$ python3 -q
>>> import numpy as np
>>> np.set_printoptions(suppress=True, linewidth=140)
>>> m1 = np.load("block10.npy")
>>> print(m1)
[[ 0.85 -0.78 -0.58 -0.83 -0.66 -0.38  0.    0.69]
 [-0.94  0.87  0.58  0.98  0.94 -0.78 -0.49 -0.96]
 [-0.96  0.92  0.8   0.89  0.72  0.88  0.25 -0.71]
 [ 0.99 -0.97 -0.87 -0.99 -0.95 -0.45  0.12  0.96]
 [-0.82  0.79  0.71  0.2   0.    0.98  0.56  0.16]
 [-0.97  0.95  0.89  0.65  0.34  1.    0.68 -0.16]
 [ 1.   -0.99 -0.98 -0.64 -0.2  -1.   -0.9  -0.16]
 [ 0.89 -0.87 -0.8  -0.12  0.1  -0.99 -0.7  -0.31]
 [ 0.83 -0.74 -0.5  -0.88 -0.74  0.12  0.17  0.78]
 [ 0.52 -0.37 -0.11 -0.81 -0.69  0.79  0.41  0.76]
 [ 0.85 -0.79 -0.65 -0.64 -0.42 -0.85 -0.28  0.38]
 [-0.64  0.69  0.71 -0.69 -0.66  1.    0.81  0.81]
 [-0.14 -0.06 -0.32  0.89  0.82 -0.99 -0.73 -0.89]
 [-0.92  0.87  0.71  0.88  0.72  0.66  0.1  -0.73]
 [-0.74  0.72  0.65 -0.02 -0.15  0.98  0.57  0.31]
 [ 0.98 -0.96 -0.84 -0.98 -0.91 -0.54  0.05  0.93]
 [ 0.68 -0.73 -0.76  0.77  0.74 -1.   -0.86 -0.87]
 [-0.17  0.15  0.11  0.09  0.05  0.2   0.05 -0.04]
 [ 0.95 -0.95 -0.91  0.04  0.29 -1.   -0.86 -0.56]
 [ 0.    0.    0.    0.    0.    0.    0.    0.  ]]
>>> W2 = m1[[0, 5]].astype(float)
>>> for _ in range(5):
...     idx = np.linalg.norm(m1[:, None] - W2, axis=-1).argmin(axis=1)
...     W2 = np.array([m1[idx == j].mean(axis=0) for j in range(2)])
... 
>>> print(idx)
[0 1 1 0 1 1 0 0 0 0 0 1 1 1 1 0 0 1 0 1]
>>> print(np.bincount(idx))
[10 10]
>>> x = np.array([-1, 3, -2, -3, 3, 0, -1, -2])
>>> print((m1 @ x).argmax())
1
>>> print(np.sign((m1 @ x).round(6)))
[-1.  1.  1. -1.  1.  1.  1.  1. -1. -1. -1. -1.  1.  1.  1. -1.  1.  1.  1.  0.]
>>> Xs = m1 - m1.mean(axis=0)
>>> vecs = np.linalg.svd(Xs)[2][:2]
>>> other = Xs - Xs @ vecs.T @ vecs
>>> print(np.round(np.cov(Xs @ vecs.T, rowvar=False), 2) + 0)
[[2.57 0.  ]
 [0.   1.37]]
>>> print(np.round(np.diag(vecs.T @ vecs), 2))
[0.25 0.24 0.19 0.28 0.23 0.34 0.18 0.29]
>>> print(np.round((Xs @ vecs.T).std(axis=0), 2))
[1.56 1.14]
>>> rng = np.random.default_rng(214)
>>> th = rng.uniform(0, 2 * np.pi, 24)
>>> O, _ = np.linalg.qr(np.array([[-0.1, -2.1],
...     [1.7, -1.1],
...     [-1.0, 0.7],
...     [-0.1, -0.1],
...     [0.4, -0.4],
...     [-0.8, 1.1],
...     [-1.1, 0.3],
...     [1.1, -0.4]]))
>>> mat = 10 * np.c_[np.cos(th), np.sin(th)] @ O.T
>>> print(mat.round(2) + 0)
[[-5.55  5.01 -2.82 -0.69  0.84 -0.95 -4.24  4.  ]
 [-4.12 -5.82  3.54  0.   -1.66  3.94  2.92 -3.13]
 [-3.17  5.93 -3.42 -0.56  1.21 -2.03 -4.37  4.24]
 [ 5.05  5.49 -3.36  0.09  1.64 -4.03 -2.53  2.78]
 [-1.47 -6.33  3.77  0.23 -1.61  3.48  3.75 -3.83]
 [ 8.13  3.36 -2.18  0.44  1.33 -3.82 -0.59  0.98]
 [ 1.77  6.31 -3.76 -0.21  1.62 -3.54 -3.67  3.77]
 [-1.54  6.26 -3.65 -0.46  1.4  -2.63 -4.27  4.22]
 [-2.31 -6.24  3.73  0.16 -1.64  3.65  3.53 -3.65]
 [ 8.93 -1.74  0.81  0.77  0.17 -1.56  2.8  -2.4 ]
 [ 9.    1.98 -1.39  0.58  1.06 -3.38  0.45 -0.03]
 [-9.23  0.88 -0.29 -0.75 -0.39  2.06 -2.31  1.89]
 [ 4.11  5.83 -3.54  0.    1.66 -3.94 -2.92  3.13]
 [ 8.41 -2.63  1.34  0.78 -0.08 -0.98  3.27 -2.89]
 [ 3.68 -5.78  3.32  0.59 -1.14  1.82  4.38 -4.22]
 [ 9.12 -1.25  0.51  0.76  0.3  -1.85  2.53 -2.11]
 [-6.85  4.2  -2.31 -0.75  0.56 -0.2  -3.97  3.67]
 [-8.21 -3.26  2.12 -0.45 -1.32  3.8   0.51 -0.9 ]
 [ 9.14  1.63 -1.18  0.61  0.99 -3.25  0.7  -0.28]
 [ 4.86 -5.34  3.03  0.66 -0.96  1.29  4.32 -4.11]
 [ 3.75 -5.76  3.3   0.6  -1.13  1.79  4.38 -4.22]
 [ 7.79  3.73 -2.39  0.39  1.4  -3.91 -0.89  1.26]
 [ 9.25  1.23 -0.95  0.64  0.9  -3.09  0.98 -0.54]
 [-1.08 -6.36  3.78  0.26 -1.59  3.38  3.84 -3.91]]
>>> W2 = mat[[11, 0]].astype(float)
>>> for _ in range(5):
...     idx = np.linalg.norm(mat[:, None] - W2, axis=-1).argmin(axis=1)
...     W2 = np.array([mat[idx == j].mean(axis=0) for j in range(2)])
... 
>>> print(idx)
[1 0 1 1 0 1 1 1 0 1 1 0 1 1 0 1 1 0 1 0 0 1 1 0]
>>> print(np.abs(W2[1] - W2[0]).argmax())
1
>>> print(np.round(W2[1] - W2[0], 2))
[ 5.81  7.92 -4.81  0.01  2.27 -5.41 -3.93  4.22]
>>> print(np.bincount(idx))
[ 9 15]
>>> Uu, sig, Vt = np.linalg.svd(mat)
>>> print(sig.round(2) + 0)
[35.93 33.3   0.    0.    0.    0.    0.    0.  ]
>>> other = Uu[:, :2] @ np.diag(sig[:2]) @ Vt[:2]
>>> print(round(np.linalg.norm(mat - other) / np.linalg.norm(mat), 2))
0.0
>>> print(np.linalg.matrix_rank(other))
2
>>> print(round(float(np.abs(mat - other).max()), 2))
0.0
>>> print(np.linalg.matrix_rank(mat, rtol=0.05))
2
>>> print(mat.shape)
(24, 8)
>>> print(np.round(np.linalg.svd(mat, compute_uv=False), 2) + 0)
[35.93 33.3   0.    0.    0.    0.    0.    0.  ]
>>> print(np.count_nonzero(mat))
192
>>> np.zeros(24, 8)
Traceback (most recent call last):
  File "<python-input-38>", line 1, in <module>
    np.zeros(24, 8)
    ~~~~~~~~^^^^^^^
TypeError: Cannot interpret '8' as a data type
>>> rank = np.linalg.matrix_rank(mat)
>>> print(rank)
2
>>> ns = np.linalg.svd(mat)[2][rank:].T
>>> print(ns.shape)
(8, 6)
>>> print(np.allclose(mat @ ns, 0))
True
>>> print([int(np.linalg.matrix_rank(mat[:, :j + 1])) for j in range(8)])
[1, 2, 2, 2, 2, 2, 2, 2]
>>> print([int(np.linalg.matrix_rank(mat[:i])) for i in range(1, len(mat) + 1)])
[1, 2, 2, 2, 2, 2, 2, 2, 2, 2, 2, 2, 2, 2, 2, 2, 2, 2, 2, 2, 2, 2, 2, 2]
>>> print(np.round(ns @ ns.T, 2) + 0)
[[ 0.12 -0.02  0.03 -0.07 -0.06  0.25 -0.15  0.11]
 [-0.02  0.59  0.24  0.02 -0.1   0.2   0.26 -0.26]
 [ 0.03  0.24  0.86 -0.01  0.06 -0.13 -0.15  0.15]
 [-0.07  0.02 -0.01  0.99  0.    0.01 -0.03  0.02]
 [-0.06 -0.1   0.06  0.    0.97  0.06  0.05 -0.05]
 [ 0.25  0.2  -0.13  0.01  0.06  0.83 -0.08  0.09]
 [-0.15  0.26 -0.15 -0.03  0.05 -0.08  0.81  0.19]
 [ 0.11 -0.26  0.15  0.02 -0.05  0.09  0.19  0.82]]
>>> D = np.linalg.norm(mat[:, None] - mat[None], axis=-1)
>>> print(np.unravel_index(D.round(6).argmax(), D.shape))
(np.int64(1), np.int64(12))
>>> print(D.mean(axis=1).argmax())
11
>>> print(np.round(np.linalg.norm(mat, axis=1), 2))
[10. 10. 10. 10. 10. 10. 10. 10. 10. 10. 10. 10. 10. 10. 10. 10. 10. 10. 10. 10. 10. 10. 10. 10.]
>>> print(D[22].round(6).argsort(kind="stable")[:4])
[22 18 10  5]
>>> data = np.loadtxt("a.csv", delimiter=",")
>>> print(data.round(2))
[[ 0.55 -0.09  0.23 -0.39  0.18]
 [-0.09  0.06  0.14  0.17  0.01]
 [ 0.23  0.14  0.77  0.25  0.21]
 [-0.39  0.17  0.25  0.54 -0.04]
 [ 0.18  0.01  0.21 -0.04  0.08]]
>>> print(np.argsort(-np.linalg.norm(data, axis=0).round(6), kind="stable")[:3])
[2 0 3]
>>> print([round(float(x), 2) for x in np.linalg.svd(data, compute_uv=False)[:3]])
[1.0, 1.0, 0.0]
>>> print(np.linalg.cond(data) > 100)
True
>>> feats = np.loadtxt("sample16.csv", delimiter=",")
>>> print(feats)
[[4. 3. 3. 3.]
 [3. 4. 3. 3.]
 [3. 3. 4. 3.]
 [3. 3. 3. 4.]]
>>> other = feats / np.linalg.norm(feats, axis=1, keepdims=True)
>>> cov = other @ other.T
>>> print((cov - 2 * np.eye(4)).round(6).argmax(axis=1))
[1 0 0 0]
>>> print(np.round(np.degrees(np.arccos(np.clip(cov[2, 0], -1, 1))), 2))
12.38
>>> print(np.argwhere(np.triu(np.abs(cov) > 0.95, 1)))
[[0 1]
 [0 2]
 [0 3]
 [1 2]
 [1 3]
 [2 3]]
>>> print((np.abs(cov) > 0.9).astype(int))
[[1 1 1 1]
 [1 1 1 1]
 [1 1 1 1]
 [1 1 1 1]]
>>> print(np.linalg.cond(feats) > 100)
False
>>> print(round(np.log10(np.linalg.cond(feats))))
1
>>> print(np.linalg.matrix_rank(feats, rtol=0.1))
1
>>> print([round(float(x), 2) for x in np.linalg.svd(feats, compute_uv=False)[:3]])
[13.0, 1.0, 1.0]
>>> print(np.round(np.abs(np.linalg.svd(feats)[2][-1]), 2))
[0.   0.82 0.41 0.41]
>>> vals, vecs = np.linalg.eigh(feats)
>>> x = np.array([1, 0, -2, -1])
>>> print(np.abs(feats).sum(axis=1).max(), round(float(np.abs(vals).max()), 2))
13.0 13.0
>>> print(x @ feats @ x)
18.0
>>> print(np.round(np.linalg.eigvalsh(feats[1:, 1:]), 2))
[ 1.  1. 10.]
>>> print(x @ feats @ x / (x @ x), round(vals[0], 2), round(float(vals[-1]), 2))
3.0 1.0 13.0
>>> print(np.round(vecs * np.maximum(vals, 0) @ vecs.T, 2))
[[4. 3. 3. 3.]
 [3. 4. 3. 3.]
 [3. 3. 4. 3.]
 [3. 3. 3. 4.]]
>>> F = np.loadtxt("data.csv", delimiter=",")
>>> print(F)
[[  0.68  -4.45   3.53   3.3   -1.79]
 [ -2.71   2.04  -5.45   8.75   3.52]
 [  1.65  -1.14   0.7   -0.59   2.75]
 [  5.34  -0.46  -1.88   2.08   2.41]
 [ -1.8    1.85   0.82   2.73  -5.51]
 [ -2.34   3.38   1.53   6.48  -1.76]
 [ -1.7    5.37  -6.64  -6.96  -3.5 ]
 [  1.6    6.91   2.6    5.81  -3.42]
 [  5.24  -0.54   2.82   0.74  -0.57]
 [ -8.91  -3.82  -2.88   6.12  -2.16]
 [  0.02  -1.17  -7.5   -4.8    4.21]
 [ -0.19  -3.99   1.33   6.19  -3.72]
 [ -0.78  -2.6   -1.22   0.43  -2.  ]
 [  3.73 -13.23  -7.58   0.78   1.89]
 [ -5.2   -1.76  -2.5    5.71  -2.39]
 [ -3.05  -6.71   4.2    0.21   2.95]
 [  1.55   3.56   0.21  -4.66  -1.44]
 [  2.     8.17  -1.6   -3.76   3.93]
 [  0.26   4.79   7.92  -0.01  -2.97]
 [-10.1   -1.11  -1.98  -1.57  -1.03]
 [ -0.52  -5.88  -5.68  -5.9   -2.38]
 [  5.42  -0.23  -1.08  -5.38  -0.64]
 [ -4.16  -0.06  12.12   1.73   0.51]
 [  4.03   0.37  -5.57  -4.17  -3.05]
 [  1.82  -0.99  -4.66  -4.2   -0.55]
 [  4.58   5.22   2.3    8.47   5.09]
 [ -1.21   2.27  -6.18  -5.86   0.27]
 [ -3.96   3.08  -0.87 -12.11   2.87]
 [  0.95  -2.56  -3.16   2.17  -0.29]
 [ -3.92  -1.95  -4.11   2.61  -2.56]
 [  8.02  -7.29  -6.71   9.25   3.45]
 [  1.41  -1.1   -3.56 -13.67  -4.15]
 [  5.37   1.29  -6.26  -5.27   1.82]
 [-10.44  -0.08   3.22   6.68   0.59]
 [ -0.56  -1.95  -2.13   0.84   1.21]
 [ -5.76   4.18   2.84   2.49   0.42]
 [  2.08  -2.74  -0.54   5.     7.55]
 [ -1.18  -2.51   8.33   6.42   0.86]
 [  5.03   7.23   5.71  -1.28   0.27]
 [  3.43  -5.67  -7.34  -1.    -1.79]
 [  9.59  -2.74   7.13   5.9    3.27]
 [ 15.69  -3.4    4.96   8.63   4.65]
 [  6.72  -5.23   0.07  -1.64  -2.26]
 [ -1.31  -2.44   1.68   0.74  -2.04]
 [ -1.67   5.77  -3.4   -6.26   1.44]]
>>> other = np.array([[-1, -1, -1], [-1, -2, -2], [-1, 2, -1], [-2, 1, -3], [2, 2, 1]])
>>> print(np.linalg.matrix_rank(np.vstack([F, other.T])))
5
>>> print(np.linalg.matrix_rank(F @ other))
3
>>> x = np.array([-4, 1, -5, 4, 4])
>>> target = F @ x
>>> print(np.round(np.linalg.pinv(F) @ F, 2) + 0)
[[1. 0. 0. 0. 0.]
 [0. 1. 0. 0. 0.]
 [0. 0. 1. 0. 0.]
 [0. 0. 0. 1. 0.]
 [0. 0. 0. 0. 1.]]
>>> print(np.round(np.linalg.solve(F.T @ F, F.T @ target), 2))
[-4.  1. -5.  4.  4.]
>>> print(np.round(np.linalg.lstsq(F, target)[0], 2))
[-4.  1. -5.  4.  4.]
>>> target = target + 0.02 * rng.normal(size=45)
>>> print(target.round(2))
[-18.78  89.22  -2.61   5.54  -6.15  23.99   3.5   -2.94 -34.91  62.06  33.88   0.01   0.41  20.45  44.77  -2.85 -28.1    8.86 -47.78
  38.76  -8.51 -40.57 -35.06 -16.75  -3.97  29.65  15.65 -13.72  16.98  34.48  45.01 -60.2   -2.67  54.66  19.18  24.65  41.82 -10.32
 -45.46   6.18 -40.07 -37.85 -48.07 -10.81  10.2 ]
>>> beta, *_ = np.linalg.lstsq(F, target)
>>> print(beta.round(2))
[-4.  1. -5.  4.  4.]
>>> print([round(float(np.linalg.norm(np.linalg.solve(F.T @ F + lam * np.eye(5), F.T @ target))), 2) for lam in (0, 1, 10, 100)])
[8.6, 8.59, 8.45, 7.31]
>>> print(np.round(F.T @ (target - F @ beta), 2) + 0)
[0. 0. 0. 0. 0.]
>>> M = np.loadtxt("x.csv", delimiter=",")
>>> print(M)
[[2. 3. 2. 2. 4. 4. 3. 2.]
 [3. 4. 4. 4. 2. 2. 1. 4.]
 [3. 4. 1. 3. 5. 4. 1. 2.]
 [3. 3. 0. 2. 3. 4. 1. 4.]
 [4. 4. 5. 4. 3. 4. 3. 6.]
 [5. 6. 4. 5. 3. 4. 4. 6.]
 [3. 6. 4. 5. 2. 4. 3. 4.]
 [0. 0. 0. 0. 0. 0. 0. 0.]
 [3. 4. 2. 3. 1. 4. 3. 4.]
 [3. 3. 0. 2. 3. 4. 1. 4.]
 [0. 0. 0. 0. 0. 0. 0. 0.]
 [3. 3. 2. 2. 3. 6. 3. 4.]
 [3. 3. 3. 3. 1. 4. 2. 2.]
 [6. 7. 3. 5. 6. 8. 6. 8.]
 [5. 7. 5. 6. 2. 8. 3. 6.]
 [3. 3. 0. 2. 3. 4. 1. 4.]
 [3. 3. 2. 3. 2. 4. 0. 4.]
 [3. 4. 4. 4. 2. 2. 1. 4.]
 [4. 3. 2. 3. 2. 4. 2. 4.]
 [1. 2. 2. 2. 0. 2. 0. 2.]
 [2. 4. 2. 3. 1. 4. 1. 4.]
 [5. 3. 3. 3. 5. 4. 3. 6.]
 [0. 2. 0. 1. 2. 0. 1. 0.]
 [4. 2. 2. 2. 4. 6. 2. 4.]
 [6. 9. 6. 7. 7. 8. 5. 8.]
 [1. 2. 2. 2. 0. 2. 0. 2.]
 [0. 0. 0. 0. 0. 0. 0. 0.]
 [0. 0. 0. 0. 0. 0. 0. 0.]
 [1. 2. 0. 1. 1. 2. 1. 2.]
 [2. 4. 2. 3. 1. 4. 1. 4.]]
>>> cov = M.T @ M
>>> print(np.round(np.linalg.svd(M, compute_uv=False) ** 2, 2))
[2581.34   73.12   32.49   22.59   19.98   14.49    4.89    0.1 ]
>>> print(np.round(np.linalg.eigvalsh(cov)[::-1], 2))
[2581.34   73.12   32.49   22.59   19.98   14.49    4.89    0.1 ]
>>> print(np.allclose(cov, cov.T))
True
>>> print(np.diag(cov))
[309. 464. 218. 314. 254. 524. 162. 504.]
